>>> import numpy as np
>>> np.set_printoptions(precision=2, suppress=True, linewidth=200)
>>> other = np.array([[5, 6, 3, 3, 1, 5, 1, 8, 6, 7, 2],
...     [9, 1, 1, 1, 0, 7, 7, 3, 1, 5, 9],
...     [9, 0, 1, 3, 9, 9, 2, 6, 1, 5, 1],
...     [9, 8, 6, 2, 7, 9, 5, 2, 7, 4, 2]])
>>> data = other.T @ other
>>> data
array([[268, 111,  87,  69, 149, 250, 131, 139, 111, 161, 118],
       [111, 101,  67,  35,  62, 109,  53,  67,  93,  79,  37],
       [ 87,  67,  47,  25,  54,  85,  42,  45,  62,  55,  28],
       [ 69,  35,  25,  23,  44,  67,  26,  49,  36,  49,  22],
       [149,  62,  54,  44, 131, 149,  54,  76,  64,  80,  25],
       [250, 109,  85,  67, 149, 236, 117, 133, 109, 151, 100],
       [131,  53,  42,  26,  54, 117,  79,  51,  50,  72,  77],
       [139,  67,  45,  49,  76, 133,  51, 113,  71, 109,  53],
       [111,  93,  62,  36,  64, 109,  50,  71,  87,  80,  36],
       [161,  79,  55,  49,  80, 151,  72, 109,  80, 115,  72],
       [118,  37,  28,  22,  25, 100,  77,  53,  36,  72,  90]])
>>> np.round(np.linalg.svd(data, compute_uv=False), 2) + 0
array([1036.48,  110.86,   84.35,   58.31,    0.  ,    0.  ,    0.  ,    0.  ,    0.  ,    0.  ,    0.  ])
>>> print(np.diff(data, axis=0))
[[-157  -10  -20  -34  -87 -141  -78  -72  -18  -82  -81]
 [ -24  -34  -20  -10   -8  -24  -11  -22  -31  -24   -9]
 [ -18  -32  -22   -2  -10  -18  -16    4  -26   -6   -6]
 [  80   27   29   21   87   82   28   27   28   31    3]
 [ 101   47   31   23   18   87   63   57   45   71   75]
 [-119  -56  -43  -41  -95 -119  -38  -82  -59  -79  -23]
 [   8   14    3   23   22   16  -28   62   21   37  -24]
 [ -28   26   17  -13  -12  -24   -1  -42   16  -29  -17]
 [  50  -14   -7   13   16   42   22   38   -7   35   36]
 [ -43  -42  -27  -27  -55  -51    5  -56  -44  -43   18]]
>>> np.linalg.matrix_rank(data)
np.int64(4)
>>> rng = np.random.default_rng(935)
>>> lab = rng.permutation(11)
>>> print(lab)
[ 0 10  1  2  5  6  7  8  4  3  9]
>>> other = data[lab][:, lab]
>>> np.diag(other)
array([268,  90, 101,  47, 236,  79, 113,  87, 131,  23, 115])
>>> print(np.round(np.linalg.det(other), 2), round(np.linalg.det(data[lab]), 2))
0.0 -0.0
>>> print(np.trace(other))
1290
>>> np.allclose(other, data)
False
>>> np.linalg.cond(data) > 100
np.True_
>>> [round(float(x), 2) for x in np.linalg.svd(data, compute_uv=False)[:3]]
[1036.48, 110.86, 84.35]
>>> round(float(np.linalg.norm(data, 2) / np.linalg.norm(data)), 2)
0.99
>>> np.argsort(-np.linalg.norm(data, axis=0).round(6), kind="stable")[:3]
array([0, 5, 9])
>>> X = np.loadtxt("dump.csv", delimiter=",")
>>> X
array([[-3.,  0., -1.,  3.,  3.,  2.,  0.,  0.,  0.,  0.,  0.,  0.,  0.],
       [ 0., -1.,  0.,  0.,  0.,  0.,  0.,  2.,  0.,  3.,  0.,  0.,  0.],
       [ 0.,  0.,  1.,  3., -3., -2.,  0.,  0.,  0.,  0.,  0.,  0.,  0.],
       [ 0.,  0., -2., -2.,  3., -1.,  0.,  0.,  0.,  0.,  0.,  0.,  0.],
       [-1.,  0.,  0., -1.,  3.,  3.,  0.,  0.,  0.,  0.,  0.,  0.,  0.],
       [ 1.,  0., -1.,  0., -2., -1.,  0.,  0.,  0.,  0.,  0.,  0.,  0.],
       [ 0.,  0.,  0.,  0.,  0.,  0., -1.,  0.,  0.,  0., -2.,  0.,  3.],
       [ 0., -1.,  0.,  0.,  0.,  0.,  0., -1.,  0., -1.,  0.,  0.,  0.],
       [ 0., -1.,  0.,  0.,  0.,  0.,  0.,  2., -3.,  2.,  0.,  0.,  0.],
       [ 0., -2.,  0.,  0.,  0.,  0.,  0., -2.,  0., -1.,  0.,  0.,  0.],
       [ 0.,  0.,  0.,  0.,  0.,  0.,  0.,  0.,  0.,  0.,  1.,  1.,  3.],
       [ 0.,  0.,  0.,  0.,  0.,  0.,  0.,  0.,  0.,  0., -2., -2.,  1.],
       [ 0.,  0.,  0.,  0.,  0.,  0.,  1.,  0.,  0.,  0.,  2., -3.,  2.]])
>>> # splits into 3 blocks
>>> u = np.array([0, -2])
>>> np.correlate(X[12], X[3], "full")
array([  0.,   0.,   0.,   0.,   0.,   0.,   0.,   0.,   0.,   0.,   0.,   0.,   0.,  -1.,   3.,  -2.,  -2.,  -2.,   9., -15.,   8.,   2.,  -4.,   0.,   0.])
>>> print(np.cross(X[12, :3], X[3, :3]))
[-0.  0.  0.]
>>> print(np.round(np.linalg.det(X), 2))
-3402.0
>>> other = np.linalg.inv(X)
>>> round(np.linalg.slogdet(X)[0], 2)
np.float64(-1.0)
>>> round(np.linalg.cond(X), 2)
np.float64(72.11)
>>> np.allclose(other, X.T)
False
>>> print(round(np.linalg.det(X) * np.linalg.det(other), 2))
1.0
>>> other = X + rng.integers(-2, 3, (13, 10)) @ rng.integers(-2, 3, (10, 13))
>>> other
array([[ -7.,   4.,   7.,  11.,   2.,  -1.,   0.,   0.,   5.,  -5.,   6.,   0.,   9.],
       [  6., -13.,   3.,  -2.,  -2.,  -6.,   2.,  -5.,   2.,  -3., -12.,   7.,  -4.],
       [  8.,  -2.,  17.,   5.,  -6.,  -4.,  -4.,  -4.,   6.,  -5.,  -8.,   2.,  15.],
       [ -3.,   6.,  -1.,   2.,  14.,   1.,  -8.,   4.,  -7.,  -8.,   5.,  -1.,  -2.],
       [ -3.,  -4.,   4.,  -3.,  -2.,  -7.,  10.,   6.,  -2.,   9.,  -2.,  -7.,  -1.],
       [ -4.,   5., -11.,   0.,  10.,  -2.,  -3.,   2.,  -8.,  -4.,   3.,   0.,  -6.],
       [  4.,  -3., -11.,  -2.,  -9.,   2.,  11.,  -4.,  -4.,  15., -16.,   2.,   3.],
       [  4.,  -7.,  -2.,  -3.,  -5.,  -4.,   9.,   1.,  -8.,   9., -13.,   3.,   2.],
       [  0.,   2.,  -2., -10.,  -4.,  -6.,  -2.,   7.,  -7.,   5.,  13.,  -2.,  -1.],
       [ -3.,  -6.,  -7.,  -4.,  -7.,  -2.,   6.,   4.,  -9.,   6.,   6.,   8.,  -2.],
       [  0.,   8.,  -4.,  -2.,  -2.,   2.,   3.,   2.,   8.,   5.,  -1.,   2.,   9.],
       [-10.,   0.,  -7.,   5.,  12.,   0.,   0.,   6., -12.,  -2.,   4.,  -6., -11.],
       [ -9.,   7., -10.,   5.,  -6.,   5.,   5.,   2.,   0.,   4.,  17.,   3.,   5.]])
>>> np.linalg.matrix_rank(other - X, tol=1e-8)
np.int64(10)
>>> u = np.array([-2, -1, 2, -1, -2, 0, 0, -1, 2, 2, 1, 0, -1])
>>> other = X + np.outer(u, np.eye(13)[9])
>>> print(np.linalg.matrix_rank(other - X))
1
>>> print(np.linalg.matrix_rank(np.linalg.inv(other) - np.linalg.inv(X), tol=1e-8))
1
>>> round(float(np.linalg.det(other) / np.linalg.det(X)), 2), round(1 + np.linalg.solve(X, u)[9], 2)
(5.0, np.float64(5.0))
>>> J = np.loadtxt("run4.csv", delimiter=",")
>>> J
array([[  1.,  -2.,   4.,  -8.],
       [  1.,  -1.,   1.,  -1.],
       [  1.,   0.,   0.,   0.],
       [  1.,   1.,   1.,   1.],
       [  1.,   2.,   4.,   8.],
       [  1.,   3.,   9.,  27.],
       [  1.,   4.,  16.,  64.],
       [  1.,   5.,  25., 125.],
       [  1.,   6.,  36., 216.],
       [  1.,   7.,  49., 343.]])
>>> x0 = np.array([1, 0, 0, -1])
>>> target = J @ x0
>>> np.round(np.linalg.lstsq(J, target)[0], 2) + 0
array([ 1.,  0.,  0., -1.])
>>> np.round(np.linalg.pinv(J) @ J, 2) + 0
array([[1., 0., 0., 0.],
       [0., 1., 0., 0.],
       [0., 0., 1., 0.],
       [0., 0., 0., 1.]])
>>> target = target + 0.02 * rng.normal(size=10)
>>> print(target.round(2) + 0)
[   8.98    2.01    1.03    0.     -7.01  -26.03  -62.99 -124.02 -215.02 -341.99]
>>> coef, *_ = np.linalg.lstsq(J, target)
>>> round(float(np.linalg.norm(target - J @ coef)), 2)
0.04
>>> coef.round(2) + 0
array([ 1.01,  0.  ,  0.  , -1.  ])
>>> coef.round()
array([ 1.,  0., -0., -1.])
>>> K = np.load("a.npy")
>>> K
array([[0, 0, 0, 2, 3, 0, 0, 0, 0],
       [0, 1, 0, 0, 0, 0, 0, 0, 0],
       [0, 0, 0, 4, 5, 0, 0, 0, 0],
       [0, 2, 2, 0, 0, 0, 1, 0, 2],
       [0, 0, 0, 0, 1, 0, 0, 0, 0],
       [0, 0, 0, 0, 1, 0, 0, 0, 0],
       [0, 0, 0, 0, 1, 0, 0, 0, 0],
       [0, 0, 0, 0, 1, 0, 0, 0, 0],
       [0, 2, 2, 0, 0, 0, 1, 0, 2],
       [0, 2, 2, 0, 0, 0, 1, 0, 2],
       [0, 0, 0, 4, 5, 0, 0, 0, 0],
       [0, 0, 0, 2, 3, 0, 0, 0, 0],
       [0, 0, 0, 0, 1, 0, 0, 0, 0]])
>>> print(np.linalg.matrix_rank(K, rtol=0.1))
3
>>> np.argsort(-np.linalg.norm(K, axis=0).round(6), kind="stable")[:3]
array([4, 3, 1])
>>> print(np.linalg.cond(K) > 100)
True
>>> [round(float(x), 2) for x in np.linalg.svd(K, compute_uv=False)[:3]]
[10.54, 6.27, 1.39]
>>> rk = np.linalg.matrix_rank(K)
>>> rk
np.int64(4)
>>> null = np.linalg.svd(K)[2][rk:].T
>>> [int(np.linalg.matrix_rank(K[:i])) for i in range(1, len(K) + 1)]
[1, 2, 3, 4, 4, 4, 4, 4, 4, 4, 4, 4, 4]
>>> [int(np.linalg.matrix_rank(K[:, :j + 1])) for j in range(9)]
[0, 1, 2, 3, 4, 4, 4, 4, 4]
>>> np.allclose(K @ null, 0)
True
>>> np.round(null @ null.T, 2) + 0
array([[ 1.  ,  0.  ,  0.  ,  0.  ,  0.  ,  0.  ,  0.  ,  0.  ,  0.  ],
       [ 0.  ,  0.  ,  0.  ,  0.  ,  0.  ,  0.  ,  0.  ,  0.  ,  0.  ],
       [ 0.  ,  0.  ,  0.56,  0.  ,  0.  ,  0.  , -0.22,  0.  , -0.44],
       [ 0.  ,  0.  ,  0.  ,  0.  ,  0.  ,  0.  ,  0.  ,  0.  ,  0.  ],
       [ 0.  ,  0.  ,  0.  ,  0.  ,  0.  ,  0.  ,  0.  ,  0.  ,  0.  ],
       [ 0.  ,  0.  ,  0.  ,  0.  ,  0.  ,  1.  ,  0.  ,  0.  ,  0.  ],
       [ 0.  ,  0.  , -0.22,  0.  ,  0.  ,  0.  ,  0.89,  0.  , -0.22],
       [ 0.  ,  0.  ,  0.  ,  0.  ,  0.  ,  0.  ,  0.  ,  1.  ,  0.  ],
       [ 0.  ,  0.  , -0.44,  0.  ,  0.  ,  0.  , -0.22,  0.  ,  0.56]])
>>> arr = np.loadtxt("case10.csv", delimiter=",")
>>> arr
array([[  1. ,  -0.9,  -0.5,   0.2,  -9. ,  -0.2,   0.8,   0.1,  -0.8,  -0.8],
       [ -1.4,  -0.7,  -1.3,  -1.5,   7. ,  -0.2,  -0.6,   1.5,  -1.4,   0.2],
       [ -1.7,  -0.9,   0.4,  -0.6,   0. ,   0. ,  -1.4,  -0.2,   1.2,  -0.8],
       [  0.4,  -0.5,   0.3,   2.3,  12. ,   0. ,  -1.1,   1.1,   0. ,  -0.2],
       [ -0.8,  -0.7,   0.1,   0.5, -10. ,   0.9,  -3.4,  -0.7,   1. ,   0.1],
       [ -0.8,  -1. ,   0. ,   0.7, -15. ,   0.3,   1.6,   0.6,  -1.5,   0. ],
       [ -1. ,  -2. ,  -2.2,  -0.4,  -6. ,   0.9,  -0.5,   0.9,  -1.4,  -1.3],
       [  0.6,   1.1,  -0.8,  -0.8, -20. ,   0.3,   0.7,  -0.6,  -0.8,   0.4],
       [  0. ,   1.4,   0.9,   2.4,   0. ,  -2.1,  -2.2,  -0.3,  -0.5,   0.4],
       [  0.8,  -1.7,  -2.2,   0.1,  -5. ,  -0.9,  -0.2,   0.1,  -0.5,  -1. ],
       [ -1.3,  -0.7,  -1.4,  -0.6,   3. ,   1.3,   0.1,   1.4,  -1.7,  -0.5],
       [ -0.3,   0.5,   0.2,   1. ,   6. ,  -0.2,   0.3,   1.8,   0.4,  -0.2],
       [  0. ,  -0.3,  -0.6,  -0.6,  11. ,   0. ,   0.7,   0.5,   0.6,  -2.1]])
>>> # column 4 is much longer than the rest
>>> O, evecs = np.linalg.qr(arr[:, :7])[0], np.linalg.qr(arr[:, 7:])[0]
>>> s = np.linalg.svd(O.T @ evecs, compute_uv=False)
>>> print(s)
[0.96 0.79 0.58]
>>> W1 = np.array([[-1, 9, 0],
...     [3, 7, 2],
...     [-3, 6, -6],
...     [5, 8, -7],
...     [8, -2, -9],
...     [-8, -1, -6],
...     [-5, -3, -8],
...     [2, -7, -7],
...     [-5, 3, -2],
...     [-6, -4, 9]])
>>> coef = np.array([4, 9, 6])
>>> act = np.maximum(arr @ W1 + coef, 0)
>>> (act > 0).astype(int)
array([[0, 1, 1],
       [1, 0, 0],
       [1, 0, 1],
       [1, 1, 0],
       [0, 1, 1],
       [0, 1, 1],
       [0, 0, 1],
       [0, 1, 1],
       [1, 1, 1],
       [0, 1, 1],
       [1, 0, 0],
       [1, 0, 0],
       [1, 0, 0]])
>>> (act > 0).mean(axis=0)
array([0.54, 0.54, 0.62])
>>> np.linalg.matrix_rank(act)
np.int64(3)
>>> W2 = np.array([[1, 1], [-1, -2], [-1, 1]])
>>> print((act @ W2).round(6).argmax(axis=1))
[1 0 1 0 1 1 1 1 0 1 0 0 0]
>>> W1 @ W2
array([[-10, -19],
       [ -6,  -9],
       [ -3, -21],
       [  4, -18],
       [ 19,   3],
       [ -1, -12],
       [  6,  -7],
       [ 16,   9],
       [ -6, -13],
       [-11,  11]])
>>> other = np.c_[arr[:, :7] @ np.array([[4, 4, 0, 6, 5, 1, 0],
...     [3, 0, 4, 5, 5, 3, 6],
...     [2, 6, 7, 3, 2, 5, 6],
...     [0, 9, 7, 3, 1, 6, 9],
...     [4, 2, 1, 0, 1, 1, 6],
...     [1, 0, 0, 8, 0, 1, 3],
...     [4, 4, 9, 0, 9, 1, 5]]), np.array([-2, 3, 0, -3, -3, 1, -3, 0, -3, -3, -2, 1, -2])]
>>> print(other)
[[ -32.7  -12.    -7.5   -1.    -2.1  -11.4  -57.2   -2. ]
 [  15.1  -15.3  -20.8  -21.9  -13.   -12.8   12.9    3. ]
 [ -14.3  -15.4  -17.6  -15.3  -25.4   -7.4  -15.4    0. ]
 [  44.3   43.7   18.3    7.7    4.5   25.1   86.    -3. ]
 [ -57.8  -31.7  -39.2    0.7  -47.4  -11.9  -73.4   -3. ]
 [ -59.5  -20.5    0.3   -5.3   -8.9  -12.7  -80.8    1. ]
 [ -39.5  -34.8  -36.7  -16.6  -30.3  -26.   -64.6   -3. ]
 [ -72.8  -46.8  -20.5    6.7   -7.6  -23.9 -121.     0. ]
 [  -4.9   18.2    8.9    0.1   -8.6   18.8   18.1   -3. ]
 [ -28.   -19.9  -28.3  -17.2  -15.6  -20.8  -56.2   -3. ]
 [   3.6  -12.6  -12.9   -6.9   -9.5   -9.6    4.4   -2. ]
 [  25.7   22.2   19.1    2.7   11.1   14.3   50.1    1. ]
 [  44.7   15.8    7.7   -5.1   14.     4.2   58.7   -2. ]]
>>> np.linalg.norm(np.linalg.qr(arr)[0].T @ other, axis=0) ** 2 / ((other ** 2).sum(axis=0) + 1e-12)
array([1.  , 1.  , 1.  , 1.  , 1.  , 1.  , 1.  , 0.98])
>>> np.round(np.linalg.norm(other - arr @ np.linalg.lstsq(arr, other)[0], axis=0), 2) + 0
array([0.  , 0.  , 0.  , 0.  , 0.  , 0.  , 0.  , 1.14])
>>> np.linalg.matrix_rank(other)
np.int64(8)
>>> print(np.round(np.linalg.lstsq(arr, other[:, 0])[0], 2) + 0)
[4. 3. 2. 0. 4. 1. 4. 0. 0. 0.]
>>> x0 = np.array([0, 1, 3, 4, 3, 1, 1, 2])
>>> target = other @ x0
>>> coef, lr = np.zeros(8), 1 / np.linalg.norm(other, 2) ** 2
>>> for i in range(6):
...     coef -= lr * other.T @ (other @ coef - target)
...     if i % 1 == 0: print(i, round(np.linalg.norm(other @ coef - target), 2))
... 
0 367.84
1 343.02
2 319.95
3 298.5
4 278.57
5 260.05
>>> np.round(np.linalg.cond(other), 2)
np.float64(119.06)
>>> coef
array([0.81, 1.16, 1.52, 0.83, 1.33, 0.84, 1.41, 0.07])
>>> gram = arr.T @ arr
>>> np.linalg.matrix_rank(gram)
np.int64(10)
>>> np.round(np.trace(gram), 2), (arr ** 2).sum()
(np.float64(1351.76), np.float64(1351.76))
>>> np.linalg.eigvalsh(gram)[::-1]
array([1230.98,   45.22,   28.45,   17.73,   11.92,    7.98,    4.34,    3.02,    1.68,    0.43])
>>> E = np.load("layer14.npy")
>>> E
array([[ 1.68,  2.21, -1.32],
       [ 0.19, -0.81, -0.69],
       [-2.21, -3.21,  1.48],
       [-2.43, -2.38,  2.16],
       [-0.22,  0.8 ,  0.69],
       [-2.2 , -3.22,  1.49],
       [-1.2 , -1.21,  1.09],
       [ 2.38,  2.36, -2.18],
       [-0.99, -1.97,  0.4 ],
       [ 0.73,  0.17, -0.88],
       [ 2.88,  3.39, -2.44],
       [-1.23, -1.21,  1.1 ],
       [-1.71, -2.17,  1.29],
       [-0.02,  0.01,  0.02],
       [-1.19, -1.21,  1.11],
       [-1.9 , -1.41,  2.04],
       [-1.21, -1.18,  1.04],
       [-1.03, -1.97,  0.39],
       [-2.88, -3.42,  2.39],
       [ 3.4 ,  4.39, -2.6 ],
       [-0.69, -0.2 ,  0.89],
       [ 0.01,  0.03, -0.01],
       [-1.89, -1.4 ,  2.  ],
       [-3.42, -4.42,  2.61],
       [-3.4 , -4.4 ,  2.63],
       [-1.89, -1.39,  2.01],
       [ 2.4 ,  2.4 , -2.24],
       [-1.74, -2.19,  1.29],
       [-1.2 , -1.19,  1.11],
       [ 3.43,  4.4 , -2.64],
       [ 1.42,  0.42, -1.81],
       [-2.91, -3.39,  2.4 ],
       [-1.22, -1.2 ,  1.11],
       [-2.9 , -3.43,  2.39],
       [ 1.23,  1.25, -1.09],
       [-1.19, -1.2 ,  1.13],
       [-1.69, -2.17,  1.28],
       [-1.72, -2.14,  1.29]])
>>> W1 = np.array([[0, 1, 0, 3, 3], [3, 1, -2, -2, -1], [1, -3, -3, 0, -2]])
>>> coef = np.array([1, 0, 2, -1, 0])
>>> act = np.maximum(E @ W1 + coef, 0)
>>> print((act > 0).mean(axis=0))
[0.34 0.29 0.87 0.24 0.29]
>>> W2 = np.array([[1, 8], [8, 4], [7, 8], [4, 3], [5, 1]])
>>> (act @ W2).round(6).argmax(axis=1)
array([0, 0, 1, 1, 1, 1, 1, 0, 1, 0, 0, 1, 1, 1, 1, 0, 1, 1, 1, 0, 1, 1, 0, 1, 1, 0, 0, 1, 1, 0, 0, 1, 1, 1, 0, 1, 1, 1])
>>> W1 @ W2
array([[ 35,  16],
       [-16,   5],
       [-54, -30]])
